% ipython --no-banner

In [1]: import numpy as np

In [2]: np.set_printoptions(precision=1, suppress=True, linewidth=120)

In [3]: A = np.loadtxt("run15.csv", delimiter=",")

In [4]: print(A)
[[-2. -3.  0.  0.  0.  0.]
 [ 5. -4.  0.  0.  0.  0.]
 [-1.  1.  0.  0.  0.  0.]
 [ 0.  0. -2. -3.  0.  0.]
 [ 0.  0.  5. -4.  0.  0.]
 [ 0.  0. -1.  1.  0.  0.]
 [ 0.  0.  0.  0. -2. -3.]
 [ 0.  0.  0.  0.  5. -4.]
 [ 0.  0.  0.  0. -1.  1.]]

In [5]: w1 = np.array([[5, 3], [3, -1], [7, 6], [9, 8], [-2, -1], [-6, -2]])

In [6]: b = np.array([2, 1])

In [7]: act = np.maximum(A @ w1 + b, 0)

In [8]: print(np.linalg.matrix_rank(act))
2

In [9]: print(act)
[[ 0.  0.]
 [15. 20.]
 [ 0.  0.]
 [ 0.  0.]
 [ 1.  0.]
 [ 4.  3.]
 [24.  9.]
 [16.  4.]
 [ 0.  0.]]

In [10]: print((act > 0).astype(int))
[[0 0]
 [1 1]
 [0 0]
 [0 0]
 [1 0]
 [1 1]
 [1 1]
 [1 1]
 [0 0]]

In [11]: cent = np.array([[0, 3, 0], [1, 1, 2]])

In [12]: print((act @ cent).round(6).argmax(axis=1))
[0 1 0 0 1 1 1 1 0]

In [13]: print(act @ cent)
[[ 0.  0.  0.]
 [20. 65. 40.]
 [ 0.  0.  0.]
 [ 0.  0.  0.]
 [ 0.  3.  0.]
 [ 3. 15.  6.]
 [ 9. 81. 18.]
 [ 4. 52.  8.]
 [ 0.  0.  0.]]

In [14]: other = np.c_[act[:, :1] @ np.array([[2]]), np.array([1, 7, 8, 3, 1, 0, 4, 7, 7])]

In [15]: print(other)
[[ 0.  1.]
 [30.  7.]
 [ 0.  8.]
 [ 0.  3.]
 [ 2.  1.]
 [ 8.  0.]
 [48.  4.]
 [32.  7.]
 [ 0.  7.]]

In [16]: print(np.linalg.matrix_rank(other))
2

In [17]: print(np.linalg.norm(np.linalg.qr(act)[0].T @ other, axis=0) ** 2 / ((other ** 2).sum(axis=0) + 1e-12))
[1.  0.4]

In [18]: print(np.linalg.matrix_rank(np.c_[act, other]))
3

In [19]: u, g = A[1], A[8]

In [20]: print(u @ u)
41.0

In [21]: print(u @ g)
0.0

In [22]: p = (u @ g) / (u @ u) * u

In [23]: print((g - p) @ u)
0.0

In [24]: rng = np.random.default_rng(83)

In [25]: labels = rng.permutation(6)

In [26]: other = A[:, labels] * rng.choice([-1, 1], 6)

In [27]: print(other)
[[ 0.  2.  3. -0. -0. -0.]
 [ 0. -5.  4. -0. -0. -0.]
 [ 0.  1. -1. -0. -0. -0.]
 [ 0. -0. -0. -0.  3.  2.]
 [ 0. -0. -0. -0.  4. -5.]
 [ 0. -0. -0. -0. -1.  1.]
 [-3. -0. -0.  2. -0. -0.]
 [-4. -0. -0. -5. -0. -0.]
 [ 1. -0. -0.  1. -0. -0.]]

In [28]: U, _, Vt = np.linalg.svd(A.T @ other)

In [29]: print(labels)
[5 0 1 4 3 2]

In [30]: print(np.round(np.linalg.lstsq(A, other)[0], 1) + 0)
[[ 0. -1.  0.  0.  0.  0.]
 [ 0.  0. -1.  0.  0.  0.]
 [ 0.  0.  0.  0.  0. -1.]
 [ 0.  0.  0.  0. -1.  0.]
 [ 0.  0.  0. -1.  0.  0.]
 [ 1.  0.  0.  0.  0.  0.]]

In [31]: x0 = np.array([1, 2, 3, 1, 1, -2])

In [32]: target = A @ x0

In [33]: b, lr = np.zeros(6), 1 / np.linalg.norm(A, 2) ** 2

In [34]: for i in range(4):
    ...:     b -= lr * A.T @ (A @ b - target)
    ...:     if i % 1 == 0: print(i, round(np.linalg.norm(A @ b - target), 1))
    ...: 
0 9.0
1 6.3
2 4.4
3 3.1

In [35]: print(round(float(np.linalg.cond(A)), 1))
1.8

In [36]: J = np.array([[4.0, 1.3, -1.2, 6.7],
    ...:     [7.3, 0.2, 5.6, -1.3],
    ...:     [-2.2, -3.6, 5.5, 4.3],
    ...:     [-3.4, 7.5, 3.6, -0.1]])

In [37]: other = np.c_[A[:, :3] @ np.array([[0, 2, 2], [3, 2, -3], [2, 2, 0]]), np.array([-2, 0, -1, -2, 1, 2, -2, 0, 2])]

In [38]: print(other)
[[ -9. -10.   5.  -2.]
 [-12.   2.  22.   0.]
 [  3.   0.  -5.  -1.]
 [ -4.  -4.   0.  -2.]
 [ 10.  10.   0.   1.]
 [ -2.  -2.   0.   2.]
 [  0.   0.   0.  -2.]
 [  0.   0.   0.   0.]
 [  0.   0.   0.   2.]]

In [39]: print(np.linalg.matrix_rank(np.c_[A, other]))
7

In [40]: E = np.load("x.npy")

In [41]: print(E)
[[-3 -9  1  3]
 [-6 -9  2  3]
 [-3 -9  0  0]
 [-6 -9  0  0]]

In [42]: other = np.linalg.inv(E)

In [43]: print((np.abs(other) > 1e-9).astype(int))
[[0 0 1 1]
 [0 0 1 1]
 [1 1 1 1]
 [1 1 1 1]]

In [44]: print(np.round(np.linalg.det(E) * other, 1) + 0)
[[  0.   0.  27. -27.]
 [  0.   0. -18.   9.]
 [-81.  81.  81. -81.]
 [ 54. -27. -54.  27.]]

In [45]: print(round(float(np.linalg.cond(E)), 1))
46.5

In [46]: labels = rng.permutation(4)

In [47]: other = E[:, labels] * rng.choice([-1, 1], 4)

In [48]: print(other)
[[-3  3  1 -9]
 [-3  6  2 -9]
 [ 0  3  0 -9]
 [ 0  6  0 -9]]

In [49]: U, _, Vt = np.linalg.svd(E.T @ other)

In [50]: print(np.round(np.linalg.lstsq(E, other)[0], 1) + 0)
[[ 0. -1.  0.  0.]
 [ 0.  0.  0.  1.]
 [ 0.  0.  1.  0.]
 [-1.  0.  0.  0.]]

In [51]: print(np.round(U @ Vt, 1) + 0)
[[ 0. -1.  0.  0.]
 [ 0.  0.  0.  1.]
 [ 0.  0.  1.  0.]
 [-1.  0.  0.  0.]]

In [52]: w1 = np.array([[2, 2], [-2, 0], [1, -1], [3, -3]])

In [53]: b = np.array([1, 8])

In [54]: act = np.maximum(E @ w1 + b, 0)

In [55]: print(np.linalg.matrix_rank(act))
2

In [56]: cent = np.array([[-5, 9], [7, 8]])

In [57]: print(w1 @ cent)
[[  4  34]
 [ 10 -18]
 [-12   1]
 [-36   3]]

In [58]: other = np.array([[1, 2, -1], [1, -3, 0]])

In [59]: cent = np.kron(other, E)

In [60]: print(cent)
[[ -3  -9   1   3  -6 -18   2   6   3   9  -1  -3]
 [ -6  -9   2   3 -12 -18   4   6   6   9  -2  -3]
 [ -3  -9   0   0  -6 -18   0   0   3   9   0   0]
 [ -6  -9   0   0 -12 -18   0   0   6   9   0   0]
 [ -3  -9   1   3   9  27  -3  -9   0   0   0   0]
 [ -6  -9   2   3  18  27  -6  -9   0   0   0   0]
 [ -3  -9   0   0   9  27   0   0   0   0   0   0]
 [ -6  -9   0   0  18  27   0   0   0   0   0   0]]

In [61]: print(round(float(np.linalg.norm(cent, 2)), 1), np.round(np.linalg.norm(other, 2) * np.linalg.norm(E, 2), 1))
74.8 74.8

In [62]: print(np.linalg.matrix_rank(cent))
8

In [63]: print(cent.shape)
(8, 12)

In [64]: mat = np.eye(2, dtype=int)[rng.permutation(2)]

In [65]: print(mat)
[[0 1]
 [1 0]]

In [66]: print(mat.shape)
(2, 2)

In [67]: print(np.linalg.svd(mat, compute_uv=False))
[1. 1.]

In [68]: print(np.count_nonzero(mat))
2

In [69]: print(np.unravel_index(np.abs(mat).argmax(), mat.shape))
(np.int64(0), np.int64(1))

In [70]: print(mat.sum(axis=0))
[1 1]

In [71]: print(np.linalg.matrix_rank(mat))
2

In [72]: print(np.abs(mat).max())
1

In [73]: data = np.load("arr.npy")

In [74]: print(data)
[[0 1 0]
 [0 1 1]
 [0 0 0]]

In [75]: cov = data.T @ data

In [76]: print(np.trace(cov), (data ** 2).sum())
3 3

In [77]: print(np.linalg.eigvalsh(cov)[::-1])
[2.6 0.4 0. ]

In [78]: print((data @ data.T).shape)
(3, 3)

In [79]: print(np.allclose(cov, cov.T))
True

In [80]: U, sig, Vt = np.linalg.svd(data)

In [81]: vecs = Vt[:(sig > 1e-8).sum()]

In [82]: x0 = data[0] + 3 * data[2] + rng.integers(2) * np.eye(3)[1]

In [83]: print(x0)
[0. 1. 0.]

In [84]: print(np.allclose(vecs.T @ vecs @ x0, x0))
True

In [85]: print(np.diag(vecs.T @ vecs))
[0. 1. 1.]

In [86]: print(np.round(np.linalg.norm(x0 - vecs.T @ vecs @ x0), 1))
0.0

In [87]: print(np.linalg.cond(data) > 100)
True

In [88]: print(np.argsort(-np.linalg.norm(data, axis=0).round(6), kind="stable")[:3])
[1 2 0]

In [89]: print(np.linalg.matrix_rank(data, rtol=0.1))
2

In [90]: K = np.load("mat.npy")

In [91]: print(K)
[[-0.3  9.6 20.6]
 [-0.6  8.6 21. ]
 [ 0.1  9.9 20.9]
 [ 0.6  8.4 18.8]
 [-0.9 11.9 21.7]
 [ 0.7 11.4 19.6]
 [ 0.8  9.9 19.4]
 [ 0.4 10.8 21.1]
 [ 0.3 10.4 20. ]
 [ 0.3 10.3 22.6]
 [ 1.3  7.6 19.9]
 [ 0.4  8.9 18.9]
 [ 0.  11.8 20.1]
 [ 0.6 11.5 18.8]
 [-0.2 11.3 19.5]
 [ 1.6  9.7 19.9]
 [-0.5  9.8 19.9]
 [ 1.   9.8 20.2]
 [ 0.2  9.1 19.6]
 [-0.3 10.5 20.1]
 [ 1.2 11.9 18.5]
 [ 0.4  8.9 20.2]
 [-1.1  9.8 19.2]
 [-1.3  8.8 19.2]
 [-1.1  9.8 18.7]]

In [92]: Xc = K - K.mean(axis=0)

In [93]: vecs = np.linalg.svd(Xc)[2][:1]

In [94]: other = Xc - Xc @ vecs.T @ vecs

In [95]: print((Xc @ vecs.T).std(axis=0))
[1.2]

In [96]: print(other.std(axis=0))
[0.8 0.2 0.9]

In [97]: labels = K[:, 1] > np.median(K[:, 1])

In [98]: u = K[labels].mean(axis=0) - K[~labels].mean(axis=0)

In [99]: print(np.argsort(-np.abs(u).round(6), kind="stable"))
[1 2 0]

In [100]: print(labels.astype(int))
[0 0 1 0 1 1 1 1 1 1 0 0 1 1 1 0 0 0 0 1 1 0 0 0 0]

In [101]: d = np.linalg.norm(K[:, None] - K[None], axis=-1)

In [102]: print(np.flatnonzero(d[16] < d.mean() / 2))
[ 0  8 16 18 19 22]

In [103]: print(np.linalg.norm(K - K.mean(axis=0), axis=1))
[0.9 1.9 1.  2.  2.8 1.5 0.9 1.4 0.4 2.7 2.7 1.5 1.8 1.9 1.4 1.5 0.7 0.9 1.  0.7 2.6 1.2 1.5 2.  1.8]

In [104]: print(np.linalg.norm(K, axis=1))
[22.7 22.7 23.1 20.6 24.8 22.7 21.8 23.7 22.5 24.8 21.3 20.9 23.3 22.  22.5 22.2 22.2 22.5 21.6 22.7 22.  22.1 21.6
 21.2 21.1]

In [105]: print(d[16])
[0.8 1.6 1.2 2.1 2.8 2.  1.4 1.8 1.  2.9 2.8 1.6 2.1 2.3 1.6 2.1 0.  1.5 1.  0.8 3.  1.3 0.9 1.5 1.3]

In [106]: U, sig, Vt = np.linalg.svd(K)

In [107]: print(sig)
[111.7   5.4   3.8]

In [108]: print(np.argmax(sig[:-1] / (sig[1:] + 1e-6)) + 1)
1

In [109]: other = U[:, :1] @ np.diag(sig[:1]) @ Vt[:1]

In [110]: print(np.linalg.matrix_rank(other))
1

In [111]: print(round(np.linalg.norm(K - other, 2), 1), np.round(sig[1], 1))
5.4 5.4

In [112]: x0 = np.array([3, 1, 2])

In [113]: target = K @ x0

In [114]: print(np.linalg.solve(K.T @ K, K.T @ target))
[3. 1. 2.]

In [115]: print(np.round(np.linalg.pinv(K) @ K, 1) + 0)
[[1. 0. 0.]
 [0. 1. 0.]
 [0. 0. 1.]]

In [116]: target = target + 0.1 * rng.normal(size=25)

In [117]: print(target)
[50.  48.9 51.9 47.9 52.6 52.8 51.1 54.1 51.3 56.4 51.3 48.  52.  50.9 49.8 54.4 48.1 53.3 48.7 49.8 52.5 50.5 44.9
 43.2 43.9]

In [118]: b, *_ = np.linalg.lstsq(K, target)

In [119]: print(b)
[3. 1. 2.]

In [120]: print(np.round(K.T @ (target - K @ b), 1) + 0)
[0. 0. 0.]

In [121]: print(b.round())
[3. 1. 2.]

In [122]: print([round(float(np.linalg.norm(np.linalg.solve(K.T @ K + lam * np.eye(3), K.T @ target))), 2) for lam in (0, 1, 10, 100)])
[3.76, 3.61, 2.87, 2.27]

In [123]: F = np.load("data.npy")

In [124]: print(F)
[[-3  1 -3]
 [ 2 -2 -1]
 [-2  2 -3]]

In [125]: proj = np.triu(np.array([[2, 0, -1], [3, -1, 1], [3, -3, 1]]), 1) + np.eye(3)

In [126]: other = proj @ F @ np.linalg.inv(proj)

In [127]: print(other)
[[-1. -1.  0.]
 [ 0.  0. -4.]
 [-2.  2. -7.]]

In [128]: print(np.trace(other), np.trace(F))
-8.0 -8

In [129]: other = np.array([[1, 0, 1], [-3, -2, -3]])

In [130]: cent = np.kron(other, F)

In [131]: print(np.round(np.linalg.norm(cent, 2), 1), round(np.linalg.norm(other, 2) * np.linalg.norm(F, 2), 1))
29.5 29.5

In [132]: print(cent)
[[-3  1 -3  0  0  0 -3  1 -3]
 [ 2 -2 -1  0  0  0  2 -2 -1]
 [-2  2 -3  0  0  0 -2  2 -3]
 [ 9 -3  9  6 -2  6  9 -3  9]
 [-6  6  3 -4  4  2 -6  6  3]
 [ 6 -6  9  4 -4  6  6 -6  9]]

In [133]: t3 = np.stack([A, 4 * A, A[::-1]])

In [134]: print(t3.shape)
(3, 9, 6)

In [135]: print(np.linalg.matrix_rank(t3.reshape(3, -1)))
2

In [136]: print((t3 @ A.T).shape)
(3, 9, 9)

In [137]: print(np.linalg.norm(t3, axis=(1, 2)))
[13.  51.8 13. ]

In [138]: print(t3.sum(axis=0))
[[-10. -15.   0.   0.  -1.   1.]
 [ 25. -20.   0.   0.   5.  -4.]
 [ -5.   5.   0.   0.  -2.  -3.]
 [  0.   0. -11. -14.   0.   0.]
 [  0.   0.  30. -24.   0.   0.]
 [  0.   0.  -7.   2.   0.   0.]
 [ -1.   1.   0.   0. -10. -15.]
 [  5.  -4.   0.   0.  25. -20.]
 [ -2.  -3.   0.   0.  -5.   5.]]

In [139]: W0 = np.load("block17.npy")

In [140]: print(W0)
[[27  3  3]
 [ 1 10  0]
 [ 1  3 48]]

In [141]: q, vecs = np.linalg.qr(W0[:, :1])[0], np.linalg.qr(W0[:, 1:])[0]

In [142]: sig = np.linalg.svd(q.T @ vecs, compute_uv=False)

In [143]: print(np.round(np.linalg.norm(q @ q.T - vecs @ vecs.T, 2), 1))
1.0

In [144]: print(np.degrees(np.arccos(sig.clip(0, 1))))
[71.3]

In [145]: print((sig > 0.9).sum())
0
